% ipython --no-banner

In [1]: import numpy as np

In [2]: import numpy.linalg as la

In [3]: np.set_printoptions(precision=2, suppress=True, linewidth=100, legacy="1.25")

In [4]: arr = np.load("sample15.npy")

In [5]: arr
Out[5]: 
array([[ 5,  5,  5,  5],
       [ 5, 10, 10, 10],
       [ 5, 10, 15, 15],
       [ 5, 10, 15, 20]])

In [6]: Lm = la.cholesky(arr)

In [7]: print(np.diag(Lm) ** 2)
[5. 5. 5. 5.]

In [8]: Lm @ Lm.T
Out[8]: 
array([[ 5.,  5.,  5.,  5.],
       [ 5., 10., 10., 10.],
       [ 5., 10., 15., 15.],
       [ 5., 10., 15., 20.]])

In [9]: np.round(np.prod(np.diag(Lm)) ** 2, 2), round(la.det(arr), 2)
Out[9]: (625.0, 625.0)

In [10]: Y = np.array([[0, -2, 2, 0, -2, 2, -1, 0, -2, 2, 2],
    ...:     [-1, 0, 2, -1, -2, 1, 0, 0, 0, 2, -1],
    ...:     [-2, 1, -1, -2, -2, 2, -1, -1, -2, 1, 2],
    ...:     [0, -2, 0, 1, -2, -2, -1, 2, 0, -2, -2],
    ...:     [0, 1, 2, 1, 2, -2, 0, -1, 0, -2, 2],
    ...:     [1, 1, -1, 2, 2, -1, 0, -2, 1, 2, -2],
    ...:     [1, 1, -1, -2, 2, 2, 2, 1, -2, -2, -2],
    ...:     [1, 2, -1, 0, 1, 1, 2, 2, 0, -2, 2],
    ...:     [1, 1, 2, -1, -1, -2, 2, 2, -1, 2, -1],
    ...:     [1, 0, 1, -2, 0, 0, -2, -2, 0, -1, 0],
    ...:     [2, -1, 2, 1, -1, 2, 2, 1, 2, 0, 0]])

In [11]: feats = Y.T @ Y

In [12]: feats
Out[12]: 
array([[ 14,   1,   4,   4,   8,  -1,  10,   5,   6,  -5,  -6],
       [  1,  18,  -7,  -5,  14,  -1,   9,  -2,  -2,  -3,   3],
       [  4,  -7,  25,   0, -11,  -2,   1,   2,   1,   8,   4],
       [  4,  -5,   0,  21,   6, -11,   1,   0,  13,   0,  -2],
       [  8,  14, -11,   6,  31,  -7,   8,  -7,   5, -14,  -3],
       [ -1,  -1,  -2, -11,  -7,  31,   4,   0,  -7,   4,   9],
       [ 10,   9,   1,   1,   8,   4,  23,  15,   2,  -3,  -4],
       [  5,  -2,   2,   0,  -7,   0,  15,  24,  -2,  -7,  -4],
       [  6,  -2,   1,  13,   5,  -7,   2,  -2,  18,  -2,  -5],
       [ -5,  -3,   8,   0, -14,   4,  -3,  -7,  -2,  34,  -2],
       [ -6,   3,   4,  -2,  -3,   9,  -4,  -4,  -5,  -2,  30]])

In [13]: vec = np.array([-2, -5, 1, -3, -5, -5, 2, 5, -1, 1, 0])

In [14]: h = np.maximum(feats @ vec, 0)

In [15]: np.maximum(feats @ vec, 0) - np.maximum(-feats @ vec, 0)
Out[15]: array([ -42, -142,  136,  -32, -273,  -63,  -11,  182,  -56,   78,  -48])

In [16]: feats.T @ h
Out[16]: array([ 1064, -1550,  4388,     0, -3862,    40,  2632,  4094,  -384,  2466,  -340])

In [17]: np.maximum(feats @ (3 * vec), 0)
Out[17]: array([  0,   0, 408,   0,   0,   0,   0, 546,   0, 234,   0])

In [18]: vec = np.ones(11)

In [19]: for _ in range(4):
    ...:     vec = feats @ vec
    ...:     vec /= la.norm(vec)
    ...:     print(round(vec @ feats @ vec, 2))
    ...: 
39.48
50.66
59.63
64.01

In [20]: np.round(la.eigvalsh(feats)[-1], 2)
Out[20]: 67.12

In [21]: vec
Out[21]: array([ 0.34,  0.24, -0.11,  0.18,  0.49, -0.15,  0.47,  0.27,  0.2 , -0.38, -0.19])

In [22]: ev, V = la.eigvalsh(feats)
---------------------------------------------------------------------------
ValueError                                Traceback (most recent call last)
Cell In[22], line 1
----> 1 ev, V = la.eigvalsh(feats)

ValueError: too many values to unpack (expected 2)

In [23]: ev, V = la.eigh(feats)

In [24]: print(np.round(V.T @ V, 2) + 0)
[[1. 0. 0. 0. 0. 0. 0. 0. 0. 0. 0.]
 [0. 1. 0. 0. 0. 0. 0. 0. 0. 0. 0.]
 [0. 0. 1. 0. 0. 0. 0. 0. 0. 0. 0.]
 [0. 0. 0. 1. 0. 0. 0. 0. 0. 0. 0.]
 [0. 0. 0. 0. 1. 0. 0. 0. 0. 0. 0.]
 [0. 0. 0. 0. 0. 1. 0. 0. 0. 0. 0.]
 [0. 0. 0. 0. 0. 0. 1. 0. 0. 0. 0.]
 [0. 0. 0. 0. 0. 0. 0. 1. 0. 0. 0.]
 [0. 0. 0. 0. 0. 0. 0. 0. 1. 0. 0.]
 [0. 0. 0. 0. 0. 0. 0. 0. 0. 1. 0.]
 [0. 0. 0. 0. 0. 0. 0. 0. 0. 0. 1.]]

In [25]: ev
Out[25]: array([ 0.38,  1.34,  3.79,  7.52, 16.96, 21.24, 28.18, 30.11, 43.91, 48.45, 67.12])

In [26]: m1 = np.loadtxt("arr.csv", delimiter=",")

In [27]: m1
Out[27]: 
array([[ 1.  ,  0.  ,  0.  ,  0.  ,  0.  ],
       [ 0.  ,  0.81,  0.  ,  0.  ,  0.59],
       [ 0.  ,  0.  ,  1.  ,  0.  ,  0.  ],
       [ 0.  ,  0.  ,  0.  ,  1.  ,  0.  ],
       [ 0.  , -0.59,  0.  ,  0.  ,  0.81]])

In [28]: q = m1.astype(float).copy()

In [29]: for j in range(5):
    ...:     q[:, j] -= q[:, :j] @ (q[:, :j].T @ q[:, j])
    ...:     q[:, j] /= la.norm(q[:, j])
    ...: 

In [30]: print(np.round(q.T @ m1, 2) + 0)
[[1. 0. 0. 0. 0.]
 [0. 1. 0. 0. 0.]
 [0. 0. 1. 0. 0.]
 [0. 0. 0. 1. 0.]
 [0. 0. 0. 0. 1.]]

In [31]: q
Out[31]: 
array([[ 1.  ,  0.  ,  0.  ,  0.  ,  0.  ],
       [ 0.  ,  0.81,  0.  ,  0.  ,  0.59],
       [ 0.  ,  0.  ,  1.  ,  0.  ,  0.  ],
       [ 0.  ,  0.  ,  0.  ,  1.  ,  0.  ],
       [ 0.  , -0.59,  0.  ,  0.  ,  0.81]])

In [32]: vec = np.array([-2, -3, -2, -3, -1])

In [33]: print(m1 * vec)
[[-2.   -0.   -0.   -0.   -0.  ]
 [-0.   -2.43 -0.   -0.   -0.59]
 [-0.   -0.   -2.   -0.   -0.  ]
 [-0.   -0.   -0.   -3.   -0.  ]
 [-0.    1.76 -0.   -0.   -0.81]]

In [34]: (m1 * vec).sum(axis=1)
Out[34]: array([-2.  , -3.01, -2.  , -3.  ,  0.95])

In [35]: print(m1 @ vec)
[-2.   -3.01 -2.   -3.    0.95]

In [36]: m1 @ (2 * vec)
Out[36]: array([-4.  , -6.03, -4.  , -6.  ,  1.91])

In [37]: print(la.norm(m1 @ vec) <= la.norm(m1, 2) * la.norm(vec) + 1e-9)
True

In [38]: np.einsum("ij,j->i", m1, vec)
Out[38]: array([-2.  , -3.01, -2.  , -3.  ,  0.95])

In [39]: print(np.flatnonzero(la.matrix_power((m1 != 0) + (m1.T != 0) + np.eye(5), 5)[2]))
[2]

In [40]: round(float(la.det(m1)), 2)
Out[40]: 1.0

In [41]: print(np.sort(la.eigvals(m1).real))
[0.81 0.81 1.   1.   1.  ]

In [42]: E = np.loadtxt("out12.csv", delimiter=",")

In [43]: E
Out[43]: 
array([[-1.92,  2.31, -0.11],
       [-2.3 , -1.9 ,  0.34],
       [ 0.19,  0.31,  2.98]])

In [44]: cov = E.T @ E

In [45]: print(la.svd(E, compute_uv=False) ** 2)
[9. 9. 9.]

In [46]: np.trace(cov), (E ** 2).sum()
Out[46]: (27.0, 27.0)

In [47]: print((E @ E.T).shape)
(3, 3)

In [48]: la.eigvalsh(cov)[::-1]
Out[48]: array([9., 9., 9.])

In [49]: mat = np.loadtxt("test10.csv", delimiter=",")

In [50]: mat
Out[50]: 
array([[2.02, 0.  , 2.  , 0.  , 2.  ],
       [1.  , 2.02, 1.  , 0.  , 1.  ],
       [2.  , 1.  , 2.02, 1.  , 1.  ],
       [1.  , 0.  , 1.  , 1.02, 0.  ],
       [2.  , 0.  , 2.  , 0.  , 2.02]])

In [51]: q = mat.astype(float).copy()

In [52]: for j in range(5):
    ...:     q[:, j] -= q[:, :j] @ (q[:, :j].T @ q[:, j])
    ...:     q[:, j] /= la.norm(q[:, j])
    ...: 

In [53]: print(np.round(q.T @ mat, 2) + 0)
[[ 3.75  1.07  3.75  0.8   2.95]
 [ 0.    1.98  0.01  0.07 -0.07]
 [ 0.    0.    0.03  0.73 -0.72]
 [ 0.    0.    0.    0.92 -0.92]
 [ 0.    0.    0.    0.    0.03]]

In [54]: vec = np.array([2, 2, 2, 0, 0])

In [55]: h = np.maximum(mat @ vec, 0)

In [56]: print(np.tanh(mat @ vec))
[1. 1. 1. 1. 1.]

In [57]: ev, V = la.eig(mat)

In [58]: ev
Out[58]: array([6.07, 1.66, 1.33, 0.02, 0.02])

In [59]: print(round(np.prod(ev), 2))
0.01

In [60]: np.round(np.sort(la.eigvals(mat @ mat)), 2) + 0
Out[60]: array([ 0.  ,  0.  ,  1.76,  2.77, 36.83])

In [61]: np.sort(la.eigvals(mat.T))
Out[61]: array([0.02, 0.02, 1.33, 1.66, 6.07])

In [62]: M = np.minimum.outer(np.arange(1, 6), np.arange(1, 6)) * 3

In [63]: M
Out[63]: 
array([[ 3,  3,  3,  3,  3],
       [ 3,  6,  6,  6,  6],
       [ 3,  6,  9,  9,  9],
       [ 3,  6,  9, 12, 12],
       [ 3,  6,  9, 12, 15]])

In [64]: rng = np.random.default_rng(671)

In [65]: Y = M + rng.integers(-2, 3, (5, 1)) @ rng.integers(-2, 3, (1, 5))

In [66]: Y
Out[66]: 
array([[ 1,  2,  1,  5,  1],
       [ 3,  6,  6,  6,  6],
       [ 5,  7, 11,  7, 11],
       [ 7,  8, 13,  8, 16],
       [ 5,  7, 11, 10, 17]])

In [67]: la.matrix_rank(Y - M, tol=1e-8)
Out[67]: 1

In [68]: print(Y - M)
[[-2 -1 -2  2 -2]
 [ 0  0  0  0  0]
 [ 2  1  2 -2  2]
 [ 4  2  4 -4  4]
 [ 2  1  2 -2  2]]

In [69]: np.round(la.svd(Y - M, compute_uv=False), 2) + 0
Out[69]: array([10.91,  0.  ,  0.  ,  0.  ,  0.  ])

In [70]: np.abs(Y - M).sum(axis=1)
Out[70]: array([ 9,  0,  9, 18,  9])
